% ipython --no-banner

In [1]: import numpy as np

In [2]: np.set_printoptions(precision=2, suppress=True, linewidth=200)

In [3]: out = np.array([[1, 3], [3, 2]])

In [4]: out[-1] = out[0]

In [5]: J = out + 0.1 * np.eye(2)

In [6]: print(J)
[[1.1 3. ]
 [1.  3.1]]

In [7]: left, sv, VT = np.linalg.svd(J, full_matrices=False)

In [8]: print(left.shape, sv.shape, VT.shape)
(2, 2) (2,) (2, 2)

In [9]: print(np.allclose(left * sv @ VT, J))
True

In [10]: print(sv)
[4.56 0.09]

In [11]: print(np.abs(VT[0]))
[0.33 0.95]

In [12]: print(np.abs(left[:, 0]).round(6).argmax())
1

In [13]: print((sv > 1e-8).sum())
2

In [14]: print(np.round(left.T @ left, 2) + 0)
[[1. 0.]
 [0. 1.]]

In [15]: print(np.cumsum(sv ** 2) / np.sum(sv ** 2))
[1. 1.]

In [16]: x0 = np.array([-2, -2])

In [17]: print(J @ x0)
[-8.2 -8.2]

In [18]: print((J @ x0).argmax())
0

In [19]: print(J @ np.eye(2)[1])
[3.  3.1]

In [20]: print(np.sign((J @ x0).round(6)))
[-1. -1.]

In [21]: print(np.linalg.norm(J @ x0) <= np.linalg.norm(J, 2) * np.linalg.norm(x0) + 1e-9)
True

In [22]: E = np.load("data.npy")

In [23]: print(E)
[[-4.9  -1.9  -0.63 -3.  ]
 [-6.28 -3.28 -1.09 -3.  ]
 [-0.94  2.06  0.69 -3.  ]
 [-5.87 -2.87 -0.96 -3.  ]
 [-6.03 -3.03 -1.01 -3.  ]
 [ 1.68  4.68  1.56 -3.  ]
 [-6.15 -3.15 -1.05 -3.  ]
 [-1.54  1.46  0.49 -3.  ]
 [-2.15  0.85  0.28 -3.  ]
 [-0.39  2.61  0.87 -3.  ]
 [-3.45 -0.45 -0.15 -3.  ]
 [-1.04  1.96  0.65 -3.  ]
 [-2.86  0.14  0.05 -3.  ]
 [-4.12 -1.12 -0.37 -3.  ]
 [-1.16  1.84  0.61 -3.  ]
 [-0.06  2.94  0.98 -3.  ]
 [-5.34 -2.34 -0.78 -3.  ]
 [-4.35 -1.35 -0.45 -3.  ]
 [-8.05 -5.05 -1.68 -3.  ]
 [-5.01 -2.01 -0.67 -3.  ]
 [ 4.95  7.95  2.65 -3.  ]
 [-0.76  2.24  0.75 -3.  ]
 [-4.14 -1.14 -0.38 -3.  ]
 [-5.29 -2.29 -0.76 -3.  ]
 [-3.49 -0.49 -0.16 -3.  ]
 [-1.25  1.75  0.58 -3.  ]
 [-3.85 -0.85 -0.28 -3.  ]
 [-1.67  1.33  0.44 -3.  ]
 [-4.4  -1.4  -0.47 -3.  ]
 [-4.94 -1.94 -0.65 -3.  ]
 [-6.2  -3.2  -1.07 -3.  ]
 [-5.57 -2.57 -0.86 -3.  ]
 [-0.96  2.04  0.68 -3.  ]
 [ 1.58  4.58  1.53 -3.  ]
 [ 0.65  3.65  1.22 -3.  ]]

In [24]: # rows and columns are dependent

In [25]: out = E / np.linalg.norm(E, axis=1)
ValueError: operands could not be broadcast together with shapes (35,4) (35,) 


In [26]: out = E / np.linalg.norm(E, axis=1, keepdims=True)

In [27]: cov = out @ out.T

In [28]: print((cov - 2 * np.eye(35)).round(6).argmax(axis=1))
[29 30 32  4  6 33 30 27 27 15 24 32 10 22 25  9 23 28  1 29  5  2 13 16 10 14 13  7 17  0  6 16  2  5 33]
